In [1]: import numpy as np

In [2]: from numpy import linalg as LA

In [3]: np.set_printoptions(precision=2, suppress=True, linewidth=200, legacy="1.25")

In [4]: def tidy(a):
   ...:     return np.round(a, 2) + 0
   ...: 

In [5]: arr = np.loadtxt("data.csv", delimiter=",")

In [6]: tidy(arr)
Out[6]: 
array([[ 0.84, -0.47, -0.26],
       [-0.47, -0.41, -0.78],
       [-0.26, -0.78,  0.57]])

In [7]: # columns are unit length and at right angles

In [8]: def softmax(z):
   ...:     e = np.exp(z - z.max(axis=-1, keepdims=True))
   ...:     return e / e.sum(axis=-1, keepdims=True)
   ...: 

In [9]: tidy(softmax(10 * arr[1]))
Out[9]: array([0.35, 0.64, 0.02])

In [10]: print(softmax(arr).sum(axis=1))
[1. 1. 1.]

In [11]: tidy(softmax(arr[1] + 3))
Out[11]: array([0.36, 0.38, 0.26])

In [12]: att = arr @ arr.T / np.sqrt(3)

In [13]: softmax(att).round(6).argmax(axis=1)
Out[13]: array([0, 1, 2])

In [14]: tidy(softmax(att)[1] @ arr)
Out[14]: array([-0.07, -0.52, -0.29])

In [15]: tidy(softmax(att + np.triu(np.full(att.shape, -np.inf), 1)))
Out[15]: 
array([[1.  , 0.  , 0.  ],
       [0.36, 0.64, 0.  ],
       [0.26, 0.26, 0.47]])

In [16]: out = np.array([[1, 0], [2, 1], [0, 0]])

In [17]: LA.matrix_rank(arr @ out)
Out[17]: 2

In [18]: tidy(np.einsum("ik,kj->ij", arr, out))
Out[18]: 
array([[-0.1 , -0.47],
       [-1.29, -0.41],
       [-1.83, -0.78]])

In [19]: tidy(arr @ out)
Out[19]: 
array([[-0.1 , -0.47],
       [-1.29, -0.41],
       [-1.83, -0.78]])

In [20]: tidy(np.einsum("ij->j", arr))
Out[20]: array([ 0.11, -1.66, -0.48])

In [21]: LA.matrix_rank(np.vstack([arr, out.T]))
Out[21]: 3

In [22]: O, R = LA.qr(arr)

In [23]: tidy(R)
Out[23]: 
array([[-1.,  0.,  0.],
       [ 0.,  1.,  0.],
       [ 0.,  0.,  1.]])

In [24]: tidy(np.abs(np.diag(R)))
Out[24]: array([1., 1., 1.])

In [25]: print(np.trace(O @ O.T))
3.0

In [26]: tidy(LA.det(arr))
Out[26]: -1.0

In [27]: tidy(LA.matrix_power(arr, 3))
Out[27]: 
array([[ 0.84, -0.47, -0.26],
       [-0.47, -0.41, -0.78],
       [-0.26, -0.78,  0.57]])

In [28]: tidy((arr + arr.T) / 2)
Out[28]: 
array([[ 0.84, -0.47, -0.26],
       [-0.47, -0.41, -0.78],
       [-0.26, -0.78,  0.57]])

In [29]: tidy(arr @ arr)
Out[29]: 
array([[1., 0., 0.],
       [0., 1., 0.],
       [0., 0., 1.]])

In [30]: tidy(np.abs(LA.eigvals(arr)).max())
Out[30]: 1.0

In [31]: evals, V = LA.eig(arr)

In [32]: tidy(arr @ V[:, 0] - evals[0] * V[:, 0])
Out[32]: array([0., 0., 0.])

In [33]: tidy(evals)
Out[33]: array([ 1., -1.,  1.])

In [34]: print(tidy(np.sort(LA.eigvals(arr.T))))
[-1.  1.  1.]

In [35]: tidy(np.sort(LA.eigvals(LA.inv(arr))))
Out[35]: array([-1.,  1.,  1.])

In [36]: E = np.load("w.npy")

In [37]: E
Out[37]: 
array([[ 3.02,  0.99,  2.16,  0.96,  0.02],
       [ 2.89,  0.96,  1.95,  0.94,  0.06],
       [ 2.86,  0.99,  2.09,  1.09, -0.01],
       [ 2.92,  1.07,  1.96,  0.99,  0.1 ],
       [ 2.98,  0.87,  2.01,  0.93,  0.12],
       [ 3.02,  0.9 ,  1.96,  0.99, -0.03],
       [ 3.01,  0.99,  2.01,  0.98,  0.  ],
       [ 3.07,  0.84,  1.93,  1.06, -0.08],
       [ 3.27,  1.  ,  1.84,  0.95,  0.08],
       [ 2.98,  0.92,  1.91,  1.09,  0.05],
       [ 2.91,  1.1 ,  2.05,  0.92, -0.04],
       [ 2.91,  1.11,  1.98,  1.09, -0.04],
       [ 3.14,  0.98,  2.01,  0.99, -0.02],
       [ 3.12,  1.04,  1.85,  0.98,  0.07],
       [ 2.95,  0.92,  3.  ,  2.01,  2.97],
       [ 2.97,  1.12,  2.92,  1.98,  2.9 ],
       [ 3.  ,  0.89,  2.86,  1.97,  2.94],
       [ 3.01,  0.91,  3.  ,  1.9 ,  2.96],
       [ 3.01,  0.97,  2.88,  1.87,  3.18],
       [ 3.04,  1.15,  3.01,  2.08,  2.97],
       [ 3.11,  1.02,  3.02,  1.95,  2.99],
       [ 3.01,  0.92,  3.14,  1.98,  3.01],
       [ 2.99,  0.83,  2.94,  2.06,  3.11],
       [ 2.82,  1.13,  2.92,  2.05,  2.88],
       [ 2.97,  1.16,  3.04,  1.99,  2.89],
       [ 3.05,  1.03,  2.95,  1.9 ,  2.94],
       [ 2.84,  0.96,  2.93,  1.8 ,  2.95],
       [ 2.91,  0.96,  3.18,  2.02,  2.8 ]])

In [38]: theta = np.radians(135)

In [39]: R = np.eye(5)

In [40]: R[1, 1] = R[3, 3] = np.cos(theta)

In [41]: R[1, 3], R[3, 1] = -np.sin(theta), np.sin(theta)

In [42]: tidy(R)
Out[42]: 
array([[ 1.  ,  0.  ,  0.  ,  0.  ,  0.  ],
       [ 0.  , -0.71,  0.  , -0.71,  0.  ],
       [ 0.  ,  0.  ,  1.  ,  0.  ,  0.  ],
       [ 0.  ,  0.71,  0.  , -0.71,  0.  ],
       [ 0.  ,  0.  ,  0.  ,  0.  ,  1.  ]])

In [43]: out = E @ R.T

In [44]: tidy(np.abs(out - E).max(axis=0))
Out[44]: array([0.  , 3.43, 0.  , 2.93, 0.  ])

In [45]: np.allclose(E @ E.T, out @ out.T)
Out[45]: True

In [46]: print(tidy(LA.svd(E, compute_uv=False)), tidy(LA.svd(out, compute_uv=False)))
[24.5   7.01  0.59  0.46  0.35] [24.5   7.01  0.59  0.46  0.35]

In [47]: tidy(LA.det(R)), tidy(np.trace(R))
Out[47]: (1.0, 1.59)

In [48]: out = E / np.sqrt((E ** 2).mean(axis=1, keepdims=True))

In [49]: print(LA.matrix_rank(out) == LA.matrix_rank(E))
True

In [50]: print(LA.matrix_rank(E - E.mean(axis=1, keepdims=True)))
4

In [51]: tidy(LA.norm(out, axis=1))
Out[51]: array([2.24, 2.24, 2.24, 2.24, 2.24, 2.24, 2.24, 2.24, 2.24, 2.24, 2.24, 2.24, 2.24, 2.24, 2.24, 2.24, 2.24, 2.24, 2.24, 2.24, 2.24, 2.24, 2.24, 2.24, 2.24, 2.24, 2.24, 2.24])

In [52]: tidy(out[4])
Out[52]: array([1.75, 0.51, 1.18, 0.55, 0.07])

In [53]: out = LA.inv(arr)

In [54]: tidy(LA.det(arr) * LA.det(out))
Out[54]: 1.0

In [55]: print(tidy(LA.inv(out)))
[[ 0.84 -0.47 -0.26]
 [-0.47 -0.41 -0.78]
 [-0.26 -0.78  0.57]]

In [56]: tidy(LA.det(arr) * out)
Out[56]: 
array([[-0.84,  0.47,  0.26],
       [ 0.47,  0.41,  0.78],
       [ 0.26,  0.78, -0.57]])

In [57]: tidy(LA.cond(arr))
Out[57]: 1.0

In [58]: out = np.c_[E[:, :1] @ np.array([[2]]), np.array([-1, -1, 0, 1, -1, -2, 2, -2, -1, 0, -2, 1, 0, 0, 2, 2, -2, 1, -2, 2, -1, 1, 0, 1, -2, -2, -1, 0])]

In [59]: print(out)
[[ 6.04 -1.  ]
 [ 5.78 -1.  ]
 [ 5.72  0.  ]
 [ 5.84  1.  ]
 [ 5.96 -1.  ]
 [ 6.04 -2.  ]
 [ 6.02  2.  ]
 [ 6.14 -2.  ]
 [ 6.54 -1.  ]
 [ 5.96  0.  ]
 [ 5.82 -2.  ]
 [ 5.82  1.  ]
 [ 6.28  0.  ]
 [ 6.24  0.  ]
 [ 5.9   2.  ]
 [ 5.94  2.  ]
 [ 6.   -2.  ]
 [ 6.02  1.  ]
 [ 6.02 -2.  ]
 [ 6.08  2.  ]
 [ 6.22 -1.  ]
 [ 6.02  1.  ]
 [ 5.98  0.  ]
 [ 5.64  1.  ]
 [ 5.94 -2.  ]
 [ 6.1  -2.  ]
 [ 5.68 -1.  ]
 [ 5.82  0.  ]]

In [60]: tidy(LA.lstsq(E, out[:, 0])[0])
Out[60]: array([2., 0., 0., 0., 0.])

In [61]: tidy(LA.norm(LA.qr(E)[0].T @ out, axis=0) ** 2 / ((out ** 2).sum(axis=0) + 1e-12))
Out[61]: array([1.  , 0.22])

In [62]: LA.matrix_rank(out)
Out[62]: 2

In [63]: f, g = E[4], E[5]

In [64]: tidy(f @ g)
Out[64]: 14.64

In [65]: pr = (f @ g) / (f @ f) * f

In [66]: tidy(pr)
Out[66]: array([3.  , 0.87, 2.02, 0.94, 0.12])

In [67]: print(tidy((g - pr) @ f))
0.0

In [68]: tidy(np.outer(f, g))
Out[68]: 
array([[ 9.  ,  2.68,  5.84,  2.95, -0.09],
       [ 2.63,  0.78,  1.71,  0.86, -0.03],
       [ 6.07,  1.81,  3.94,  1.99, -0.06],
       [ 2.81,  0.84,  1.82,  0.92, -0.03],
       [ 0.36,  0.11,  0.24,  0.12,  0.  ]])

In [69]: O, _ = LA.qr(np.array([[-2.1, -0.9, -0.3, -0.3, -0.7, 0.0],
    ...:     [-0.3, -0.1, 0.0, -0.8, 0.1, 1.2],
    ...:     [0.9, 0.0, -0.2, -0.8, 1.3, 0.0],
    ...:     [0.4, -0.2, 0.2, -0.7, 0.1, -0.7],
    ...:     [1.0, -1.1, -0.7, 1.0, 0.5, -0.8],
    ...:     [1.8, 0.7, 0.6, -1.5, 0.3, -0.9]]))

In [70]: A = -1 * O

In [71]: print(tidy(A))
[[ 0.67  0.32 -0.35  0.35 -0.22 -0.39]
 [ 0.1   0.03 -0.1   0.47 -0.24  0.83]
 [-0.29  0.13  0.37  0.76  0.36 -0.25]
 [-0.13  0.19 -0.68 -0.02  0.68  0.14]
 [-0.32  0.89  0.09 -0.19 -0.24  0.06]
 [-0.58 -0.22 -0.51  0.22 -0.49 -0.26]]

In [72]: tidy(softmax(A).sum(axis=1))
Out[72]: array([1., 1., 1., 1., 1., 1.])

In [73]: tidy(softmax(A[5] + -3))
Out[73]: array([0.12, 0.17, 0.13, 0.27, 0.13, 0.17])

In [74]: print(tidy(softmax(A[5])))
[0.12 0.17 0.13 0.27 0.13 0.17]

In [75]: print(tidy(softmax(10 * A[5])))
[0.   0.01 0.   0.98 0.   0.01]

In [76]: att = A @ A.T / np.sqrt(6)

In [77]: tidy(softmax(att + np.triu(np.full(att.shape, -np.inf), 1)))
Out[77]: 
array([[1.  , 0.  , 0.  , 0.  , 0.  , 0.  ],
       [0.4 , 0.6 , 0.  , 0.  , 0.  , 0.  ],
       [0.29, 0.29, 0.43, 0.  , 0.  , 0.  ],
       [0.22, 0.22, 0.22, 0.33, 0.  , 0.  ],
       [0.18, 0.18, 0.18, 0.18, 0.27, 0.  ],
       [0.15, 0.15, 0.15, 0.15, 0.15, 0.23]])

In [78]: tidy(softmax(att)[5] @ A)
Out[78]: array([-0.13,  0.19, -0.22,  0.26, -0.06,  0.  ])

In [79]: softmax(att).round(6).argmax(axis=1)
Out[79]: array([0, 1, 2, 3, 4, 5])

In [80]: vec = np.array([2, -3, 0, 2, 0, -2])

In [81]: 6 - LA.matrix_rank(A - np.eye(6), tol=1e-8)
Out[81]: 1

In [82]: tidy(np.abs(LA.eigvals(A)))
Out[82]: array([1., 1., 1., 1., 1., 1.])

In [83]: print(tidy(LA.inv(A)))
[[ 0.67  0.1  -0.29 -0.13 -0.32 -0.58]
 [ 0.32  0.03  0.13  0.19  0.89 -0.22]
 [-0.35 -0.1   0.37 -0.68  0.09 -0.51]
 [ 0.35  0.47  0.76 -0.02 -0.19  0.22]
 [-0.22 -0.24  0.36  0.68 -0.24 -0.49]
 [-0.39  0.83 -0.25  0.14  0.06 -0.26]]

In [84]: tidy(LA.det(A))
Out[84]: -1.0

In [85]: [p for p in range(1, 25) if np.allclose(LA.matrix_power(A, p), np.eye(6))]
Out[85]: []

In [86]: tidy(np.sort(np.abs(np.degrees(np.angle(LA.eigvals(A))))))
Out[86]: array([  0.  ,  52.98,  52.98, 108.96, 108.96, 180.  ])

In [87]: vec = np.array([1, 2, 2, 2, 3, 1])

In [88]: y = A @ vec

In [89]: coef, lr = np.zeros(6), 1 / LA.norm(A, 2) ** 2

In [90]: for i in range(10):
    ...:     coef -= lr * A.T @ (A @ coef - y)
    ...:     if i % 2 == 0: print(i, round(LA.norm(A @ coef - y), 2))
    ...: 
0 0.0
2 0.0
4 0.0
6 0.0
8 0.0

In [91]: tidy(LA.cond(A))
Out[91]: 1.0

In [92]: tidy(coef)
Out[92]: array([1., 2., 2., 2., 3., 1.])

In [93]: data = np.array([[0.0, 0.0, 0.0, 1.0],
    ...:     [0.0, 0.0, 2.0, 2.0],
    ...:     [0.0, 2.0, 0.0, 0.0],
    ...:     [1.0, 2.0, 0.0, 0.0]])

In [94]: data
Out[94]: 
array([[0., 0., 0., 1.],
       [0., 0., 2., 2.],
       [0., 2., 0., 0.],
       [1., 2., 0., 0.]])

In [95]: # symmetric

In [96]: f = np.array([2, 5])

In [97]: np.cross(data[1, :3], data[0, :3])
Out[97]: array([0., 0., 0.])

In [98]: np.convolve(data[1], f)
Out[98]: array([ 0.,  0.,  4., 14., 10.])

In [99]: print(np.all(LA.eigvalsh(data) > 0))
False

In [100]: tidy(LA.eigvalsh(data).min())
Out[100]: -2.92

In [101]: evals, V = LA.eig(data)

In [102]: tidy(data @ V[:, 0] - evals[0] * V[:, 0])
Out[102]: array([0., 0., 0., 0.])

In [103]: tidy(np.sort(LA.eigvals(data @ data)))
Out[103]: array([0.47, 0.47, 8.53, 8.53])

In [104]: f = np.array([0, 2, 1, 3, 3])

In [105]: K = -2 * np.eye(5) + np.outer(f, f)

In [106]: K
Out[106]: 
array([[-2.,  0.,  0.,  0.,  0.],
       [ 0.,  2.,  2.,  6.,  6.],
       [ 0.,  2., -1.,  3.,  3.],
       [ 0.,  6.,  3.,  7.,  9.],
       [ 0.,  6.,  3.,  9.,  7.]])

In [107]: O, R = LA.qr(K)

In [108]: tidy(O.T @ O)
Out[108]: 
array([[1., 0., 0., 0., 0.],
       [0., 1., 0., 0., 0.],
       [0., 0., 1., 0., 0.],
       [0., 0., 0., 1., 0.],
       [0., 0., 0., 0., 1.]])

In [109]: tidy(np.abs(np.diag(R)))
Out[109]: array([2.  , 8.94, 2.22, 3.3 , 2.56])

In [110]: O.shape, R.shape
Out[110]: ((5, 5), (5, 5))

In [111]: tidy(R)
Out[111]: 
array([[ -2.  ,   0.  ,   0.  ,   0.  ,   0.  ],
       [  0.  ,  -8.94,  -4.25, -12.75, -12.75],
       [  0.  ,   0.  ,   2.22,   1.28,   1.28],
       [  0.  ,   0.  ,   0.  ,   3.3 ,   2.09],
       [  0.  ,   0.  ,   0.  ,   0.  ,  -2.56]])
